$ ipython --no-banner

In [1]: import numpy as np

In [2]: import numpy.linalg as la

In [3]: np.set_printoptions(suppress=True, linewidth=120)

In [4]: J = 4 * np.eye(15) + np.ones((15, 15))

In [5]: print(J)
[[5. 1. 1. 1. 1. 1. 1. 1. 1. 1. 1. 1. 1. 1. 1.]
 [1. 5. 1. 1. 1. 1. 1. 1. 1. 1. 1. 1. 1. 1. 1.]
 [1. 1. 5. 1. 1. 1. 1. 1. 1. 1. 1. 1. 1. 1. 1.]
 [1. 1. 1. 5. 1. 1. 1. 1. 1. 1. 1. 1. 1. 1. 1.]
 [1. 1. 1. 1. 5. 1. 1. 1. 1. 1. 1. 1. 1. 1. 1.]
 [1. 1. 1. 1. 1. 5. 1. 1. 1. 1. 1. 1. 1. 1. 1.]
 [1. 1. 1. 1. 1. 1. 5. 1. 1. 1. 1. 1. 1. 1. 1.]
 [1. 1. 1. 1. 1. 1. 1. 5. 1. 1. 1. 1. 1. 1. 1.]
 [1. 1. 1. 1. 1. 1. 1. 1. 5. 1. 1. 1. 1. 1. 1.]
 [1. 1. 1. 1. 1. 1. 1. 1. 1. 5. 1. 1. 1. 1. 1.]
 [1. 1. 1. 1. 1. 1. 1. 1. 1. 1. 5. 1. 1. 1. 1.]
 [1. 1. 1. 1. 1. 1. 1. 1. 1. 1. 1. 5. 1. 1. 1.]
 [1. 1. 1. 1. 1. 1. 1. 1. 1. 1. 1. 1. 5. 1. 1.]
 [1. 1. 1. 1. 1. 1. 1. 1. 1. 1. 1. 1. 1. 5. 1.]
 [1. 1. 1. 1. 1. 1. 1. 1. 1. 1. 1. 1. 1. 1. 5.]]

In [6]: vec = np.array([-3, 1, 0, -3, -2, -1, -2, -2, 0, 3, 3, 2, 1, 0, -1])

In [7]: y = J @ vec

In [8]: coef, lr = np.zeros(15), 1 / la.norm(J, 2) ** 2

In [9]: for i in range(15):
   ...:     coef -= lr * J.T @ (J @ coef - y)
   ...:     if i % 5 == 0: print(i, round(la.norm(J @ coef - y), 2))
   ...: 
0 28.33
5 22.59
10 18.01

In [10]: print(coef.round(2))
[-1.62  0.36 -0.14 -1.62 -1.12 -0.63 -1.12 -1.12 -0.14  1.35  1.35  0.85  0.36 -0.14 -0.63]

In [11]: print(np.sort(np.abs(np.fft.fft(J[0]))), np.round(np.sort(la.svd(J, compute_uv=False)), 2))
[ 4.  4.  4.  4.  4.  4.  4.  4.  4.  4.  4.  4.  4.  4. 19.] [ 4.  4.  4.  4.  4.  4.  4.  4.  4.  4.  4.  4.  4.  4. 19.]

In [12]: low = la.cholesky(J)

In [13]: print(la.eigvalsh(J).min() > 0)
True

In [14]: A2 = np.array([[-8, -1, 9, 2, -7, -5, -1],
    ...:     [-5, 6, 3, 2, -1, -4, -7],
    ...:     [-9, 6, -7, -4, -8, -5, -7],
    ...:     [-6, 4, -6, -5, 5, -7, 4],
    ...:     [-6, 1, -8, 0, 6, 9, -6],
    ...:     [-3, -8, 6, -2, -6, 3, -6],
    ...:     [-1, 4, 5, 1, 8, 8, 0]])

In [15]: F = A2.T @ A2

In [16]: print(F)
[[252 -86  37  45  77  76 136]
 [-86 170 -93 -14  59 -60 -25]
 [ 37 -93 300  75 -84   6   7]
 [ 45 -14  75  54  11  39   4]
 [ 77  59 -84  11 275 144  90]
 [ 76 -60   6  39 144 269 -32]
 [136 -25   7   4  90 -32 187]]

In [17]: u, r1 = F[4], F[3]

In [18]: print(u @ r1)
5934

In [19]: p = (u @ r1) / (u @ u) * u

In [20]: print(round(la.norm(u + r1) ** 2 + la.norm(u - r1) ** 2, 2))
266936.0

In [21]: print(np.outer(u, r1))
[[ 3465 -1078  5775  4158   847  3003   308]
 [ 2655  -826  4425  3186   649  2301   236]
 [-3780  1176 -6300 -4536  -924 -3276  -336]
 [  495  -154   825   594   121   429    44]
 [12375 -3850 20625 14850  3025 10725  1100]
 [ 6480 -2016 10800  7776  1584  5616   576]
 [ 4050 -1260  6750  4860   990  3510   360]]

In [22]: print(np.round(r1 - p, 2))
[ 41.23 -16.89  79.12  53.46  -2.48  31.94  -0.41]

In [23]: X = np.loadtxt("test6.csv", delimiter=",")

In [24]: print(X.round(2) + 0)
[[-0.2   0.05 -0.1  -0.04 -0.11 -0.46  0.22 -0.35  0.24 -0.42 -0.12 -0.25 -0.18  0.46]
 [-0.25 -0.68 -0.02  0.09  0.31  0.29 -0.11 -0.31 -0.2  -0.04  0.17  0.01  0.12  0.31]
 [ 0.18  0.18 -0.27  0.    0.28 -0.11  0.19 -0.02  0.21  0.46 -0.06  0.38  0.31  0.48]
 [ 0.04 -0.13 -0.16  0.    0.05 -0.59 -0.3  -0.14 -0.33 -0.19 -0.19  0.32  0.36 -0.29]
 [ 0.1  -0.2  -0.2  -0.11 -0.25 -0.04 -0.52  0.15  0.53  0.05  0.15 -0.33  0.35  0.04]
 [-0.33 -0.3   0.03  0.28 -0.23 -0.17  0.11  0.52 -0.14  0.27 -0.47 -0.13  0.02  0.17]
 [ 0.53 -0.1  -0.17  0.63  0.33  0.03 -0.01  0.06  0.14 -0.24 -0.2  -0.17 -0.15 -0.05]
 [-0.06  0.26  0.5   0.24  0.31 -0.3  -0.12 -0.07 -0.16  0.25  0.25 -0.45  0.24  0.07]
 [-0.25  0.01 -0.23  0.53 -0.35  0.    0.26 -0.38  0.15  0.23  0.24  0.05  0.13 -0.34]
 [-0.02 -0.32  0.29 -0.08  0.2  -0.19  0.49  0.32  0.36 -0.24  0.26  0.16  0.23 -0.22]
 [ 0.53 -0.15  0.05  0.03 -0.5  -0.08  0.19  0.07 -0.4  -0.05  0.36 -0.02  0.09  0.3 ]
 [ 0.02 -0.14 -0.55 -0.29  0.26 -0.23  0.21  0.1  -0.2   0.26  0.23 -0.4  -0.23 -0.22]
 [-0.14 -0.02  0.    0.22  0.03 -0.29 -0.35  0.23  0.1   0.06  0.45  0.38 -0.54  0.14]
 [-0.31  0.37 -0.36  0.17  0.09  0.2   0.    0.37 -0.21 -0.44  0.24 -0.03  0.32  0.14]]

In [25]: X.inv()
AttributeError: 'numpy.ndarray' object has no attribute 'inv'


In [26]: print(round(np.abs(la.eigvals(X)).max(), 2))
1.0

In [27]: la.determinant(X)
AttributeError: module 'numpy.linalg' has no attribute 'determinant'


In [28]: data = np.load("a.npy")

In [29]: print(data)
[[ 3  4  6  5  5  8  3  5]
 [ 3  4  6  5  5  8  3  5]
 [ 1  2  4  3  3  6  1  3]
 [ 1  2  4  3  3  6  1  3]
 [ 1  2  4  3  3  6  1  3]
 [ 0  1  3  2  2  5  0  2]
 [ 1  2  4  3  3  6  1  3]
 [ 0  1  3  2  2  5  0  2]
 [-2 -1  1  0  0  3 -2  0]
 [ 3  4  6  5  5  8  3  5]
 [-1  0  2  1  1  4 -1  1]
 [ 1  2  4  3  3  6  1  3]
 [ 3  4  6  5  5  8  3  5]
 [-1  0  2  1  1  4 -1  1]
 [ 0  1  3  2  2  5  0  2]
 [-2 -1  1  0  0  3 -2  0]]

In [30]: vec = np.array([1, 1, 1, -2, 2, 2, 0, 0])

In [31]: print((data * vec).sum(axis=1))
[29 29 19 19 19 14 19 14  4 29  9 19 29  9 14  4]

In [32]: print(data * vec)
[[  3   4   6 -10  10  16   0   0]
 [  3   4   6 -10  10  16   0   0]
 [  1   2   4  -6   6  12   0   0]
 [  1   2   4  -6   6  12   0   0]
 [  1   2   4  -6   6  12   0   0]
 [  0   1   3  -4   4  10   0   0]
 [  1   2   4  -6   6  12   0   0]
 [  0   1   3  -4   4  10   0   0]
 [ -2  -1   1   0   0   6   0   0]
 [  3   4   6 -10  10  16   0   0]
 [ -1   0   2  -2   2   8   0   0]
 [  1   2   4  -6   6  12   0   0]
 [  3   4   6 -10  10  16   0   0]
 [ -1   0   2  -2   2   8   0   0]
 [  0   1   3  -4   4  10   0   0]
 [ -2  -1   1   0   0   6   0   0]]

In [33]: print(data @ vec)
[29 29 19 19 19 14 19 14  4 29  9 19 29  9 14  4]

In [34]: print(la.norm(data @ vec) <= la.norm(data, 2) * la.norm(vec) + 1e-9)
True

In [35]: print(np.einsum("ij,j->i", data, vec))
[29 29 19 19 19 14 19 14  4 29  9 19 29  9 14  4]

In [36]: print(data @ np.eye(8)[0])
[ 3.  3.  1.  1.  1.  0.  1.  0. -2.  3. -1.  1.  3. -1.  0. -2.]

In [37]: print(np.sign((data @ vec).round(6)))
[1 1 1 1 1 1 1 1 1 1 1 1 1 1 1 1]

In [38]: print(data @ (2 * vec))
[58 58 38 38 38 28 38 28  8 58 18 38 58 18 28  8]

In [39]: print((data @ vec).argmax())
0
